% python3 -q
>>> import numpy as np
>>> import numpy.linalg as la
>>> np.set_printoptions(precision=2, suppress=True, linewidth=100, floatmode="fixed")
>>> def tidy(a):
...     return np.round(a, 2) + 0
... 
>>> X = np.loadtxt("mat.csv", delimiter=",")
>>> X
array([[ 0.28,  2.24,  2.80, -0.28],
       [-0.36, -2.88, -3.60,  0.36],
       [-0.28, -2.24, -2.80,  0.28],
       [-0.32, -2.56, -3.20,  0.32]])
>>> np.abs(X).max()
np.float64(3.6)
>>> la.matrix_rank(X)
np.int64(1)
>>> tidy(X.sum(axis=1))
array([ 5.04, -6.48, -5.04, -5.76])
>>> tidy(la.norm(X))
np.float64(8.03)
>>> tidy(X - X[0])
array([[ 0.00,  0.00,  0.00,  0.00],
       [-0.64, -5.12, -6.40,  0.64],
       [-0.56, -4.48, -5.60,  0.56],
       [-0.60, -4.80, -6.00,  0.60]])
>>> m1 = np.loadtxt("x.csv", delimiter=",")
>>> m1
array([[-2.00,  0.00,  0.00],
       [ 0.00, -2.00,  1.00],
       [ 0.00,  2.00,  1.00]])
>>> (la.matrix_power((m1 != 0) + (m1.T != 0) + np.eye(3), 3) > 0).astype(int)
array([[1, 0, 0],
       [0, 1, 1],
       [0, 1, 1]])
>>> m1 @ m1
array([[ 4.00,  0.00,  0.00],
       [ 0.00,  6.00, -1.00],
       [ 0.00, -2.00,  3.00]])
>>> np.flatnonzero(la.matrix_power((m1 != 0) + (m1.T != 0) + np.eye(3), 3)[0])
array([0])
>>> tidy(np.sort(la.eigvals(m1).real))
array([-2.56, -2.00,  1.56])
>>> (m1 != 0).astype(int)
array([[1, 0, 0],
       [0, 1, 1],
       [0, 1, 1]])
>>> tidy(la.det(m1))
np.float64(8.0)
>>> ev, V = la.eig(m1)
>>> tidy(m1 @ V[:, 0] - ev[0] * V[:, 0])
array([0.00, 0.00, 0.00])
>>> tidy(ev)
array([ 1.56, -2.56, -2.00])
>>> tidy(np.sort(la.eigvals(m1.T)))
array([-2.56, -2.00,  1.56])
>>> tidy(np.sort(la.eigvals(m1 @ m1)))
array([2.44, 4.00, 6.56])
>>> mat = np.array([[1, 2, 0, 0, 0, 0],
...     [0, 1, 0, 0, 0, 0],
...     [3, 2, 0, 0, 0, 0],
...     [0, 0, 1, 2, 0, 0],
...     [0, 0, 0, 1, 0, 0],
...     [0, 0, 3, 2, 0, 0],
...     [0, 0, 0, 0, 1, 2],
...     [0, 0, 0, 0, 0, 1],
...     [0, 0, 0, 0, 3, 2]])
>>> mat
array([[1, 2, 0, 0, 0, 0],
       [0, 1, 0, 0, 0, 0],
       [3, 2, 0, 0, 0, 0],
       [0, 0, 1, 2, 0, 0],
       [0, 0, 0, 1, 0, 0],
       [0, 0, 3, 2, 0, 0],
       [0, 0, 0, 0, 1, 2],
       [0, 0, 0, 0, 0, 1],
       [0, 0, 0, 0, 3, 2]])
>>> proj = mat @ la.solve(mat.T @ mat, mat.T)
>>> tidy(proj)
array([[ 0.65,  0.46,  0.12,  0.00,  0.00,  0.00,  0.00,  0.00,  0.00],
       [ 0.46,  0.38, -0.15,  0.00,  0.00,  0.00,  0.00,  0.00,  0.00],
       [ 0.12, -0.15,  0.96,  0.00,  0.00,  0.00,  0.00,  0.00,  0.00],
       [ 0.00,  0.00,  0.00,  0.65,  0.46,  0.12,  0.00,  0.00,  0.00],
       [ 0.00,  0.00,  0.00,  0.46,  0.38, -0.15,  0.00,  0.00,  0.00],
       [ 0.00,  0.00,  0.00,  0.12, -0.15,  0.96,  0.00,  0.00,  0.00],
       [ 0.00,  0.00,  0.00,  0.00,  0.00,  0.00,  0.65,  0.46,  0.12],
       [ 0.00,  0.00,  0.00,  0.00,  0.00,  0.00,  0.46,  0.38, -0.15],
       [ 0.00,  0.00,  0.00,  0.00,  0.00,  0.00,  0.12, -0.15,  0.96]])
>>> tidy(np.trace(proj))
np.float64(6.0)
>>> np.allclose(proj @ proj, proj)
True
